In [1]: import numpy as np

In [2]: from numpy import linalg as LA

In [3]: np.set_printoptions(suppress=True, linewidth=160)

In [4]: rd = lambda a: np.round(a, 2) + 0

In [5]: feats = np.array([[5, -3, 4, 4, -1, -3, 3, -4, 2, -3],
   ...:     [0, 0, 2, 4, 3, 2, -4, -1, 0, 2],
   ...:     [1, 0, 0, 1, 3, -3, 0, 3, -4, -3],
   ...:     [0, -2, -4, 4, -4, 4, 5, 5, 4, 4],
   ...:     [-4, 4, 4, 2, 5, 1, -3, 3, -5, 3],
   ...:     [-2, -4, 4, -4, 3, -2, -4, -2, 3, 1],
   ...:     [2, 2, -1, 3, 5, 5, 2, -2, 1, 0]])

In [6]: feats[:, 5] = 3 * feats[:, 3]

In [7]: feats
Out[7]: 
array([[  5,  -3,   4,   4,  -1,  12,   3,  -4,   2,  -3],
       [  0,   0,   2,   4,   3,  12,  -4,  -1,   0,   2],
       [  1,   0,   0,   1,   3,   3,   0,   3,  -4,  -3],
       [  0,  -2,  -4,   4,  -4,  12,   5,   5,   4,   4],
       [ -4,   4,   4,   2,   5,   6,  -3,   3,  -5,   3],
       [ -2,  -4,   4,  -4,   3, -12,  -4,  -2,   3,   1],
       [  2,   2,  -1,   3,   5,   9,   2,  -2,   1,   0]])

In [8]: x0 = np.array([3, 2, 2, 2, 2, 1, 0, 2, 0, 3])

In [9]: h1 = np.maximum(feats @ x0, 0)

In [10]: print(feats * (h1 > 1e-9)[:, None])
[[ 5 -3  4  4 -1 12  3 -4  2 -3]
 [ 0  0  2  4  3 12 -4 -1  0  2]
 [ 1  0  0  1  3  3  0  3 -4 -3]
 [ 0 -2 -4  4 -4 12  5  5  4  4]
 [-4  4  4  2  5  6 -3  3 -5  3]
 [ 0  0  0  0  0  0  0  0  0  0]
 [ 2  2 -1  3  5  9  2 -2  1  0]]

In [11]: print(feats.T @ h1)
[   3  116  179  472  369 1416  -31   96  -86  186]

In [12]: G = feats.T @ feats

In [13]: rd(LA.eigvalsh(G)[::-1])
Out[13]: array([809.61, 217.37, 140.07,  75.22,  32.15,  21.55,  12.03,   0.  ,   0.  ,   0.  ])

In [14]: rd(LA.svd(feats, compute_uv=False) ** 2)
Out[14]: array([809.61, 217.37, 140.07,  75.22,  32.15,  21.55,  12.03])

In [15]: (feats @ feats.T).shape
Out[15]: (7, 7)

In [16]: np.diag(G)
Out[16]: array([ 50,  49,  69,  78,  94, 702,  79,  68,  71,  48])

In [17]: print(feats - feats[0])
[[  0   0   0   0   0   0   0   0   0   0]
 [ -5   3  -2   0   4   0  -7   3  -2   5]
 [ -4   3  -4  -3   4  -9  -3   7  -6   0]
 [ -5   1  -8   0  -3   0   2   9   2   7]
 [ -9   7   0  -2   6  -6  -6   7  -7   6]
 [ -7  -1   0  -8   4 -24  -7   2   1   4]
 [ -3   5  -5  -1   6  -3  -1   2  -1   3]]

In [18]: feats.sum(axis=1)
Out[18]: array([ 19,  18,   4,  24,  15, -17,  21])

In [19]: np.abs(feats).max()
Out[19]: np.int64(12)

In [20]: r0, v = feats[3], feats[0]

In [21]: r0 @ r0
Out[21]: np.int64(278)

In [22]: p = (r0 @ v) / (r0 @ r0) * r0

In [23]: rd(p)
Out[23]: array([ 0.  , -1.04, -2.09,  2.09, -2.09,  6.26,  2.61,  2.61,  2.09,  2.09])

In [24]: rd((v - p) @ r0)
Out[24]: np.float64(0.0)

In [25]: LA.matrix_rank(np.outer(r0, v))
Out[25]: np.int64(1)

In [26]: E = np.load("out5.npy")

In [27]: E
Out[27]: 
array([[ 10.43,  -0.3 ,   0.88,  -3.  ,   2.57],
       [ 10.1 ,   6.71,  -4.93,  -8.57,   4.74],
       [ -8.93,  -0.29,   3.01,  18.83,  -7.42],
       [  5.1 ,   2.12,  -2.82, -14.42,   0.38],
       [ -6.94,   1.71,  -0.51,  -6.58,  -5.91],
       [  0.61,  -2.11,   2.51,  -0.53,  -2.2 ],
       [  1.9 ,   2.28,  -2.11,  -5.18,  -9.93],
       [ -4.79,   0.53,  -2.9 ,  -2.83,  -7.77],
       [ -4.17,  -3.69,   0.54,  -8.54,  -8.11],
       [  3.77,  -4.04,   6.64,  -9.16,  -6.34],
       [ -9.03,   5.87,  -4.27,   7.93,   4.02],
       [-15.77,   0.96,  -6.56,   7.38,  -1.79],
       [  5.7 ,   3.8 ,  -2.6 ,   6.21,   1.41],
       [ -2.77,  -1.14,   4.38,  -5.59,  -4.41],
       [  6.49,   2.54,  -4.13, -31.68,  -6.01],
       [ -2.87,   5.93,   0.8 ,  11.2 ,   0.64],
       [  5.88,   1.15,   3.58,   4.07,   3.28],
       [  5.98,   1.82,  -0.44,   6.52,   7.73],
       [  6.32,   4.74, -10.62,   2.55,   0.11],
       [ -0.13,  -4.43,   3.83,   2.14,  -1.97],
       [  4.7 ,  -1.46,  -1.11,  -1.56,   6.19],
       [  4.46,  -1.62,   3.04, -10.05,  -2.32],
       [ -2.15,   2.7 ,  -7.34,   3.11,  -0.12],
       [ -2.49,  -3.4 ,   3.4 ,   7.58,   2.41],
       [  1.77,  -3.88,   6.05,   2.21,  -8.37]])

In [28]: B = E / LA.norm(E, axis=1, keepdims=True)

In [29]: G = B @ B.T

In [30]: (G - 2 * np.eye(25)).round(6).argmax(axis=1)
Out[30]: array([20,  3, 15, 14,  7, 24,  7,  4, 13, 21, 11, 10, 17,  8,  3,  2, 17, 16, 12,  5,  0,  9, 18,  2,  5])

In [31]: print(np.argwhere(np.triu(np.abs(G) > 0.95, 1)))
[[ 3 14]
 [ 8 17]]

In [32]: rd(LA.norm(B, axis=1))
Out[32]: array([1., 1., 1., 1., 1., 1., 1., 1., 1., 1., 1., 1., 1., 1., 1., 1., 1., 1., 1., 1., 1., 1., 1., 1., 1.])

In [33]: rd(np.degrees(np.arccos(np.clip(G[24, 14], -1, 1))))
Out[33]: np.float64(96.53)

In [34]: d = LA.norm(E[:, None] - E[None], axis=-1)

In [35]: rd(d[:5, :5])
Out[35]: 
array([[ 0.  , 10.9 , 30.91, 13.53, 19.81],
       [10.9 ,  0.  , 37.05, 10.19, 21.27],
       [30.91, 37.05,  0.  , 37.46, 25.85],
       [13.53, 10.19, 37.46,  0.  , 15.86],
       [19.81, 21.27, 25.85, 15.86,  0.  ]])

In [36]: d.mean(axis=1).argmax()
Out[36]: np.int64(14)

In [37]: LA.matrix_rank(d ** 2)
Out[37]: np.int64(7)

In [38]: arr = np.loadtxt("layer18.csv", delimiter=",")

In [39]: arr
Out[39]: 
array([[ 1., -2.,  0.,  0.,  0.,  0.,  0.,  0.,  0.,  0.],
       [-2.,  0., -2.,  0.,  0.,  0.,  0.,  0.,  0.,  0.],
       [ 0., -2.,  1., -2.,  0.,  0.,  0.,  0.,  0.,  0.],
       [ 0.,  0., -2.,  1., -2.,  0.,  0.,  0.,  0.,  0.],
       [ 0.,  0.,  0., -2.,  0., -2.,  0.,  0.,  0.,  0.],
       [ 0.,  0.,  0.,  0., -2.,  1., -2.,  0.,  0.,  0.],
       [ 0.,  0.,  0.,  0.,  0., -2.,  2., -2.,  0.,  0.],
       [ 0.,  0.,  0.,  0.,  0.,  0., -2.,  3., -2.,  0.],
       [ 0.,  0.,  0.,  0.,  0.,  0.,  0., -2.,  1., -2.],
       [ 0.,  0.,  0.,  0.,  0.,  0.,  0.,  0., -2.,  0.]])

In [40]: # symmetric, so the eigenvalues are real

In [41]: print(np.all(LA.eigvalsh(arr) > 0))
False

In [42]: [round(float(LA.det(arr[:i, :i])), 2) + 0 for i in range(1, 11)]
Out[42]: [1.0, -4.0, -8.0, 8.0, 32.0, 0.0, -128.0, -384.0, 128.0, 1536.0]

In [43]: rd(LA.eigvalsh(arr).min())
Out[43]: np.float64(-3.08)

In [44]: evals, vecs = LA.eigh(arr)

In [45]: x0 = np.array([-2, -1, 2, 0, 2, 3, 0, 1, -2, -1])

In [46]: x0 @ arr @ x0
Out[46]: np.float64(0.0)

In [47]: np.abs(arr).sum(axis=1).max(), rd(np.abs(evals).max())
Out[47]: (np.float64(7.0), np.float64(5.61))

In [48]: B = np.array([[1, 0],
    ...:     [1, 2],
    ...:     [1, 0],
    ...:     [2, 2],
    ...:     [1, 0],
    ...:     [3, 3],
    ...:     [1, 3],
    ...:     [0, 3],
    ...:     [0, 1],
    ...:     [0, 0]])

In [49]: print(np.einsum("ik,kj->ij", arr, B))
[[ -1.  -4.]
 [ -4.   0.]
 [ -5.  -8.]
 [ -2.   2.]
 [-10. -10.]
 [ -1.  -3.]
 [ -4.  -6.]
 [ -2.   1.]
 [  0.  -5.]
 [  0.  -2.]]

In [50]: LA.matrix_rank(np.vstack([arr, B.T]))
Out[50]: np.int64(10)

In [51]: B.T @ arr.T
Out[51]: 
array([[ -1.,  -4.,  -5.,  -2., -10.,  -1.,  -4.,  -2.,   0.,   0.],
       [ -4.,   0.,  -8.,   2., -10.,  -3.,  -6.,   1.,  -5.,  -2.]])

In [52]: mat = np.load("m.npy")

In [53]: mat
Out[53]: 
array([[ 1,  0, -1,  2,  1, -2],
       [ 0,  1,  0, -1,  2,  1],
       [-1,  0,  1,  0, -1,  2],
       [ 2, -1,  0,  1,  0, -1],
       [ 1,  2, -1,  0,  1,  0],
       [-2,  1,  2, -1,  0,  1]])

In [54]: x0 = np.array([1, 4, 2, 1, 0, 5])

In [55]: rhs = mat @ x0

In [56]: c, lr = np.zeros(6), 1 / LA.norm(mat, 2) ** 2

In [57]: for i in range(4):
    ...:     c -= lr * mat.T @ (mat @ c - rhs)
    ...:     if i % 1 == 0: print(i, round(LA.norm(mat @ c - rhs), 2))
    ...: 
0 8.88
1 7.34
2 6.46
3 5.87

In [58]: rd(LA.cond(mat))
Out[58]: np.float64(5.46)

In [59]: print(np.all(LA.eigvalsh(mat) > 0))
False

In [60]: evals, vecs = LA.eigh(mat)

In [61]: rd(vecs.T @ vecs)
Out[61]: 
array([[1., 0., 0., 0., 0., 0.],
       [0., 1., 0., 0., 0., 0.],
       [0., 0., 1., 0., 0., 0.],
       [0., 0., 0., 1., 0., 0.],
       [0., 0., 0., 0., 1., 0.],
       [0., 0., 0., 0., 0., 1.]])

In [62]: rd(vecs.T @ mat @ vecs)
Out[62]: 
array([[-1.78,  0.  ,  0.  ,  0.  ,  0.  ,  0.  ],
       [ 0.  , -1.46,  0.  ,  0.  ,  0.  ,  0.  ],
       [ 0.  ,  0.  , -1.  ,  0.  ,  0.  ,  0.  ],
       [ 0.  ,  0.  ,  0.  ,  1.29,  0.  ,  0.  ],
       [ 0.  ,  0.  ,  0.  ,  0.  ,  3.49,  0.  ],
       [ 0.  ,  0.  ,  0.  ,  0.  ,  0.  ,  5.46]])

In [63]: rng = np.random.default_rng(883197)

In [64]: z = rng.permutation(6)

In [65]: print(z)
[2 5 3 0 1 4]

In [66]: B = mat[z][:, z]

In [67]: print(B)
[[ 1  2  0 -1  0 -1]
 [ 2  1 -1 -2  1  0]
 [ 0 -1  1  2 -1  0]
 [-1 -2  2  1  0  1]
 [ 0  1 -1  0  1  2]
 [-1  0  0  1  2  1]]

In [68]: np.allclose(B, mat)
Out[68]: False

In [69]: B = np.array([[0, 5, 0, 5], [5, 3, 1, 1], [4, 5, 4, 3], [2, 4, 4, 0]])

In [70]: X = B - B.T

In [71]: X
Out[71]: 
array([[ 0,  0, -4,  3],
       [ 0,  0, -4, -3],
       [ 4,  4,  0, -1],
       [-3,  3,  1,  0]])

In [72]: B = LA.inv(X)

In [73]: (np.abs(B) > 1e-9).astype(int)
Out[73]: 
array([[0, 1, 1, 1],
       [1, 0, 1, 1],
       [1, 1, 0, 0],
       [1, 1, 0, 0]])

In [74]: rd(X @ B)
Out[74]: 
array([[1., 0., 0., 0.],
       [0., 1., 0., 0.],
       [0., 0., 1., 0.],
       [0., 0., 0., 1.]])

In [75]: print(rd(LA.det(X) * B))
[[  0. -24.  72. -96.]
 [ 24.   0.  72.  96.]
 [-72. -72.   0.   0.]
 [ 96. -96.   0.   0.]]

In [76]: proj = np.triu(np.array([[2, 3, 0, 2], [2, 2, 1, 3], [1, 1, 1, 2], [0, 0, 2, 2]]), 1) + np.eye(4)

In [77]: B = proj @ X @ LA.inv(proj)

In [78]: B
Out[78]: 
array([[ -6.,  24., -38.,  10.],
       [ -5.,  28., -29., -20.],
       [ -2.,  16., -14., -17.],
       [ -3.,  12., -11.,  -8.]])

In [79]: print(rd(LA.det(B)))
576.0

In [80]: O = X.astype(float).copy()

In [81]: for j in range(4):
    ...:     O[:, j] -= O[:, :j] @ (O[:, :j].T @ O[:, j])
    ...:     O[:, j] /= LA.norm(O[:, j])
    ...: 

In [82]: print(rd(O.T @ O))
[[1. 0. 0. 0.]
 [0. 1. 0. 0.]
 [0. 0. 1. 0.]
 [0. 0. 0. 1.]]

In [83]: rd(O)
Out[83]: 
array([[ 0.  ,  0.  , -0.71,  0.71],
       [ 0.  ,  0.  , -0.71, -0.71],
       [ 0.8 ,  0.6 ,  0.  ,  0.  ],
       [-0.6 ,  0.8 ,  0.  ,  0.  ]])

In [84]: r0 = np.array([-9, -2, 5, -1])

In [85]: B = X + np.outer(r0, np.eye(4)[2])

In [86]: LA.matrix_rank(LA.inv(B) - LA.inv(X), tol=1e-8)
Out[86]: np.int64(1)

In [87]: F = np.load("arr.npy")

In [88]: rd(F)
Out[88]: 
array([[ 0.68, -0.32, -0.32,  0.11, -0.11, -0.32, -0.32,  0.32, -0.11],
       [-0.32,  0.68, -0.32,  0.11, -0.11, -0.32, -0.32,  0.32, -0.11],
       [-0.32, -0.32,  0.68,  0.11, -0.11, -0.32, -0.32,  0.32, -0.11],
       [ 0.11,  0.11,  0.11,  0.96,  0.04,  0.11,  0.11, -0.11,  0.04],
       [-0.11, -0.11, -0.11,  0.04,  0.96, -0.11, -0.11,  0.11, -0.04],
       [-0.32, -0.32, -0.32,  0.11, -0.11,  0.68, -0.32,  0.32, -0.11],
       [-0.32, -0.32, -0.32,  0.11, -0.11, -0.32,  0.68,  0.32, -0.11],
       [ 0.32,  0.32,  0.32, -0.11,  0.11,  0.32,  0.32,  0.68,  0.11],
       [-0.11, -0.11, -0.11,  0.04, -0.04, -0.11, -0.11,  0.11,  0.96]])

In [89]: x0 = np.array([-1, 1, 0, 1, 1, 2, 2, -2, -2])

In [90]: rhs = F @ x0

In [91]: rd(rhs)
Out[91]: array([-2.68, -0.68, -1.68,  1.56,  0.44,  0.32,  0.32, -0.32, -2.56])

In [92]: rd(LA.solve(F, 2 * rhs))
Out[92]: array([-2.,  2.,  0.,  2.,  2.,  4.,  4., -4., -4.])

In [93]: B = np.array([[3, -8, -3],
    ...:     [-7, -8, -3],
    ...:     [2, 2, 3],
    ...:     [-6, -3, -8],
    ...:     [-9, 2, 9],
    ...:     [-8, -4, 8],
    ...:     [5, -1, 9],
    ...:     [-6, -9, -2],
    ...:     [0, -3, 4]])

In [94]: LA.matrix_rank(np.vstack([F, B.T]))
Out[94]: np.int64(9)

In [95]: rd(np.einsum("ij->j", F))
Out[95]: array([-0.37, -0.37, -0.37,  1.46,  0.54, -0.37, -0.37,  2.37,  0.54])

In [96]: LA.matrix_rank(F @ B)
Out[96]: np.int64(3)

In [97]: np.vstack([F, B.T]).shape
Out[97]: (12, 9)

In [98]: evals, vecs = LA.eigh(F)

In [99]: x0 = np.array([-1, 1, -2, 1, -2, 2, -1, -1, 2])

In [100]: rd(np.abs(F).sum(axis=1).max()), rd(np.abs(evals).max())
Out[100]: (np.float64(2.58), np.float64(1.0))

In [101]: rd(LA.eigvalsh(F[1:, 1:]))
Out[101]: array([-0.68,  1.  ,  1.  ,  1.  ,  1.  ,  1.  ,  1.  ,  1.  ])

In [102]: J = np.loadtxt("sample14.csv", delimiter=",")

In [103]: print(rd(J))
[[1.   0.   0.  ]
 [0.33 0.33 0.33]
 [0.   0.   1.  ]]

In [104]: # row-stochastic, so 1 is an eigenvalue

In [105]: rd(LA.det(J[::-1]))
Out[105]: np.float64(-0.33)

In [106]: rd(np.poly(J))
Out[106]: array([ 1.  , -2.33,  1.67, -0.33])

In [107]: rd(np.kron(np.eye(2, dtype=int), J))
Out[107]: 
array([[1.  , 0.  , 0.  , 0.  , 0.  , 0.  ],
       [0.33, 0.33, 0.33, 0.  , 0.  , 0.  ],
       [0.  , 0.  , 1.  , 0.  , 0.  , 0.  ],
       [0.  , 0.  , 0.  , 1.  , 0.  , 0.  ],
       [0.  , 0.  , 0.  , 0.33, 0.33, 0.33],
       [0.  , 0.  , 0.  , 0.  , 0.  , 1.  ]])

In [108]: print(rd(LA.det(J.T)))
0.33

In [109]: rd(np.einsum("ij,ji->", J, J))
Out[109]: np.float64(2.11)

In [110]: rd(LA.eigvals(J).sum().real)
Out[110]: np.float64(2.33)

In [111]: rd(LA.eigvals(J))
Out[111]: array([0.33, 1.  , 1.  ])
